In [1]: import numpy as np

In [2]: np.set_printoptions(precision=3, suppress=True, linewidth=140, legacy="1.25")

In [3]: def tidy(a):
   ...:     return np.round(a, 3) + 0
   ...: 

In [4]: J = np.loadtxt("x.csv", delimiter=",")

In [5]: print(tidy(J))
[[-11.82   -1.9   -17.52 ]
 [ -8.192  -1.704 -13.304]
 [ -5.203  -1.496  -9.692]
 [ -2.002  -1.166  -5.498]
 [ -0.979  -0.996  -3.966]
 [ -0.927  -0.985  -3.882]
 [  0.253  -0.493  -1.226]
 [  0.256  -0.487  -1.205]
 [  0.269  -0.373  -0.848]
 [  0.195  -0.215  -0.45 ]
 [  0.178  -0.192  -0.399]
 [ -0.14    0.146   0.298]
 [ -0.199   0.22    0.461]
 [ -0.205   0.228   0.481]
 [ -0.206   0.23    0.485]
 [ -0.238   0.283   0.612]
 [ -0.262   0.343   0.767]
 [ -0.232   0.53    1.359]
 [ 11.222   1.871  16.834]]

In [6]: print(np.linalg.lstsq(J[:-1].T, J[-1])[2])
2

In [7]: print(np.abs(np.diag(np.linalg.qr(J)[1])) > 1e-9)
[ True  True False]

In [8]: print(tidy(np.trace(np.linalg.pinv(J) @ J)))
2.0

In [9]: Uu, sigma, VT = np.linalg.svd(J)

In [10]: print(tidy(sigma))
[36.061  3.563  0.   ]

In [11]: M2 = Uu[:, :2] @ np.diag(sigma[:2]) @ VT[:2]

In [12]: print(tidy(np.linalg.norm(J - M2) / np.linalg.norm(J)))
0.0

In [13]: print(tidy(np.linalg.norm(J - M2, 2)), tidy(sigma[2]))
0.0 0.0

In [14]: A = np.load("case7.npy")

In [15]: print(A)
[[-6  0  0  0  0  0  0]
 [ 0 -7 -1  0  0  0 -8]
 [ 0  3 -2  0  0 -2  5]
 [ 0  0  0  1  4  0  0]
 [ 0  0  0 -2 -4  0  0]
 [ 0 -8  4  0  0 -5 -5]
 [ 0  2  7  0  0 -9  5]]

In [16]: print(tidy(np.linalg.norm(A, axis=0)))
[ 6.    11.225  8.367  2.236  5.657 10.488 11.79 ]

In [17]: print(tidy(np.linalg.norm(A, 2)))
15.957

In [18]: print(tidy(np.linalg.norm(A, 1)), tidy(np.linalg.norm(A, np.inf)))
23.0 23.0

In [19]: print(tidy(np.linalg.norm(A, axis=1)))
[ 6.    10.677  6.481  4.123  4.472 11.402 12.61 ]

In [20]: print(np.linalg.norm(A, axis=1).argmax())
6

In [21]: print(A[5] @ A[4])
0

In [22]: W0 = np.loadtxt("data.csv", delimiter=",")

In [23]: print(W0)
[[ -4.289   0.    -18.806  -8.532  -1.149   1.075 -15.056 -12.6  ]
 [ -2.647  -1.003 -16.552   5.603  -3.917  -9.539   5.266  -7.774]
 [ -4.133   7.083   7.517  -9.206   8.194 -10.984 -24.658  15.916]
 [  5.99   -3.158   7.549  13.648   2.433 -23.303   4.483  15.118]
 [  6.804  10.371  -0.383  -7.125   2.978  -0.083  -3.998   5.824]
 [ 15.256 -12.515  11.689  12.938 -13.369 -10.028  15.727   1.171]
 [  3.082   3.282  -3.247  -8.144   3.166  -1.894  -9.034   0.019]
 [ -0.845   6.333  -9.467  -0.817   3.07   -4.323   3.35   -9.545]
 [ 27.189   6.258  24.878  11.834  -2.609  -1.835  13.736   8.315]
 [ -3.011   0.626  -7.538  -1.786  -2.469   0.046   4.342   0.454]
 [  1.903 -18.037  31.868   7.351  -5.605 -29.54  -12.917  35.485]
 [  5.798   6.341  -0.969  -2.781  -0.113   1.98    4.72   16.018]
 [ -5.671  -2.756  -1.283   3.922  -2.803  -3.451   9.926   2.323]
 [  6.416   4.939 -13.634  -3.536  -8.374   6.237   3.603 -17.614]
 [ -0.023 -18.186  19.281  11.185  -9.782 -13.763  -1.688   8.264]
 [-10.81  -18.398 -11.771  11.38  -11.249 -12.467   3.639 -20.236]
 [  3.594   1.891  14.065   0.897   7.312  -2.802  -3.106  24.019]
 [ -5.351  -4.763 -17.743   4.814  -7.599   7.22   14.886 -32.892]
 [-16.009  10.405  -8.049  -5.14   12.004  -1.707  -1.505   8.85 ]
 [ -1.015  -3.172   5.462   4.392   0.344   5.628   4.087  -5.513]
 [ -5.543   0.225 -16.653  -9.823  -6.85    9.426  -2.752 -22.521]
 [  6.606   2.303  19.979   4.612   7.487   1.003   0.6    24.358]
 [  2.517   4.038  -7.038  -4.719  -2.033  -5.286  -5.527   1.85 ]
 [ -7.27   15.763 -15.553 -21.826  11.387  18.985 -12.422 -17.006]
 [ -8.339  -4.854  -5.094  -1.553  -4.664  -1.017  -1.427  -7.517]
 [ -6.298 -13.706  -1.804   3.871 -10.625  -7.235  -6.003  -8.712]
 [ -7.28  -10.293  -7.312  -2.626  -7.596  -8.85  -13.314 -13.008]
 [ -8.177   4.756 -11.868 -11.063  -3.496   9.14   -4.305 -10.576]
 [  3.711 -15.459  25.073  10.616  -2.402 -17.393  -8.68   16.242]
 [ 11.81   14.008   6.835  -0.729   9.054  16.376  11.861   5.75 ]
 [ -3.026   4.598   1.974  -1.517   1.598 -10.9    -9.147   7.825]
 [  1.51   -8.097 -13.889   3.175 -13.208  -6.816   2.515 -14.363]
 [  3.095 -13.561  -7.252  12.344 -14.633   0.831  12.771 -16.629]
 [  9.596   5.864  14.885  -1.647   3.646   9.926   0.733  29.688]
 [ 11.158   2.91   13.898   7.942   1.957  -5.342   1.967   7.252]
 [ 10.904  14.235   1.781  -6.744   9.968  27.991  16.748  -3.169]
 [ -0.767   4.778 -10.56   -4.917   4.093   3.643   7.193  -3.757]
 [-12.983   6.795 -19.125  -7.368   2.992  10.197   4.79  -13.525]
 [ -5.839   3.624 -17.073  -5.518  -3.354  16.742   7.367 -31.045]
 [  5.83   -2.726   8.949   2.105  -2.001  -7.061  -6.865  -0.392]
 [  9.183   0.697  22.109   1.492   7.393   3.598   1.28   24.439]
 [ -0.811 -11.242  11.217   5.338  -8.14   -9.384  -0.222  17.53 ]
 [ -5.449   2.657 -14.359  -2.763   0.01   -7.294  -0.234  -0.79 ]]

In [24]: gram = np.cov(W0, rowvar=False)

In [25]: print(gram.shape)
(8, 8)

In [26]: print(np.median(W0, axis=0))
[-0.767  1.891 -1.804 -0.817 -2.001 -1.835  0.733  0.019]

In [27]: print(np.argwhere(np.triu(np.abs(np.corrcoef(W0.T)) > 0.8, 1)))
[[2 7]]

In [28]: print(np.argsort(-W0.std(axis=0).round(6), kind="stable"))
[7 2 5 1 6 0 3 4]

In [29]: print(tidy(W0.std(axis=0)))
[ 8.142  8.899 13.791  7.655  6.887 10.892  8.85  15.723]

In [30]: print(tidy(np.linalg.eigvalsh(gram)[::-1]))
[479.929 205.615 134.864  37.607  27.993  15.264   3.521   2.135]
